% python3 -q
>>> import numpy as np
>>> np.set_printoptions(precision=2, suppress=True, linewidth=200, legacy="1.25")
>>> feats = np.diag(10 * np.array([-2, -4, 3, -5])) + np.array([[1, 1, 0, 1], [2, 2, 0, 2], [1, 1, 1, 0], [2, 2, 2, 0]])
>>> print(feats)
[[-19   1   0   1]
 [  2 -38   0   2]
 [  1   1  31   0]
 [  2   2   2 -50]]
>>> other = np.linalg.invert(feats)
Traceback (most recent call last):
  File "<python-input-4>", line 1, in <module>
    other = np.linalg.invert(feats)
            ^^^^^^^^^^^^^^^^
AttributeError: module 'numpy.linalg' has no attribute 'invert'
>>> other = np.linalg.inv(feats)
>>> print(round(np.linalg.det(feats) * np.linalg.det(other), 2))
1.0
>>> print(round(np.linalg.slogdet(feats)[0], 2))
-1.0
>>> print((np.abs(other) > 1e-9).astype(int))
[[1 1 1 1]
 [1 1 1 1]
 [1 1 1 1]
 [1 1 1 1]]
>>> feats.reshape(4, 5)
Traceback (most recent call last):
  File "<python-input-9>", line 1, in <module>
    feats.reshape(4, 5)
    ~~~~~~~~~~~~~^^^^^^
ValueError: cannot reshape array of size 16 into shape (4,5)
>>> print(feats.ravel(order="F"))
[-19   2   1   2   1 -38   1   2   0   0  31   2   1   2   0 -50]
>>> blk = feats.reshape(4, 2, -1)
>>> print(np.einsum("ihd,ihd->ih", blk, blk))
[[ 362    1]
 [1448    4]
 [   2  961]
 [   8 2504]]
>>> print(np.einsum("ihd,jhd->hij", blk, blk).shape)
(2, 4, 4)
>>> print(blk.transpose(1, 0, 2))
[[[-19   1]
  [  2 -38]
  [  1   1]
  [  2   2]]

 [[  0   1]
  [  0   2]
  [ 31   0]
  [  2 -50]]]
>>> r0 = np.array([4, 4, -2, -2])
>>> other = feats + np.outer(r0, np.eye(4)[1])
>>> print(round(float(np.linalg.det(other) / np.linalg.det(feats)), 2), round(1 + np.linalg.solve(feats, r0)[1], 2))
0.88 0.88
>>> print(np.linalg.matrix_rank(np.linalg.inv(other) - np.linalg.inv(feats), tol=1e-8))
1
>>> print(np.trace(feats))
-76
>>> print(np.sort(np.abs(np.linalg.eigvals(feats))))
[18.82 31.   37.82 50.36]
>>> print(feats @ feats)
[[ 365  -55    2  -67]
 [-110 1450    4 -174]
 [  14   -6  961    3]
 [-132 -172  -38 2506]]
>>> F = np.array([[2.1, 2.44, -1.39], [-0.12, -2.18, -4.5]])
>>> other = np.array([[4, 2, 5], [3, 1, 2]])
>>> Z = np.kron(other, feats)
>>> print(np.linalg.matrix_rank(Z))
8
>>> print(Z)
[[ -76    4    0    4  -38    2    0    2  -95    5    0    5]
 [   8 -152    0    8    4  -76    0    4   10 -190    0   10]
 [   4    4  124    0    2    2   62    0    5    5  155    0]
 [   8    8    8 -200    4    4    4 -100   10   10   10 -250]
 [ -57    3    0    3  -19    1    0    1  -38    2    0    2]
 [   6 -114    0    6    2  -38    0    2    4  -76    0    4]
 [   3    3   93    0    1    1   31    0    2    2   62    0]
 [   6    6    6 -150    2    2    2  -50    4    4    4 -100]]
>>> rng = np.random.default_rng(68155)
>>> lab = rng.permutation(4)
>>> print(lab)
[1 0 3 2]
>>> other = feats[lab][:, lab]
>>> print(np.trace(other))
-76
>>> print(other)
[[-38   2   2   0]
 [  1 -19   1   0]
 [  2   2 -50   2]
 [  1   1   0  31]]
>>> print(np.sort(np.abs(np.linalg.eigvals(other))))
[18.82 31.   37.82 50.36]
>>> data = np.load("w.npy")
>>> print(data)
[[0 0 1]
 [0 3 0]
 [1 0 0]]
>>> # symmetric, so the eigenvalues are real
>>> w, V = np.linalg.eigh(data)
>>> x0 = np.array([1, -5, -2])
>>> print(np.round(V * np.abs(w) @ V.T, 2) + 0)
[[1. 0. 0.]
 [0. 3. 0.]
 [0. 0. 1.]]
>>> print(round(x0 @ data @ x0 / (x0 @ x0), 2), w[0], w[-1])
2.37 -1.0 3.0
>>> print(x0 @ data @ x0)
71
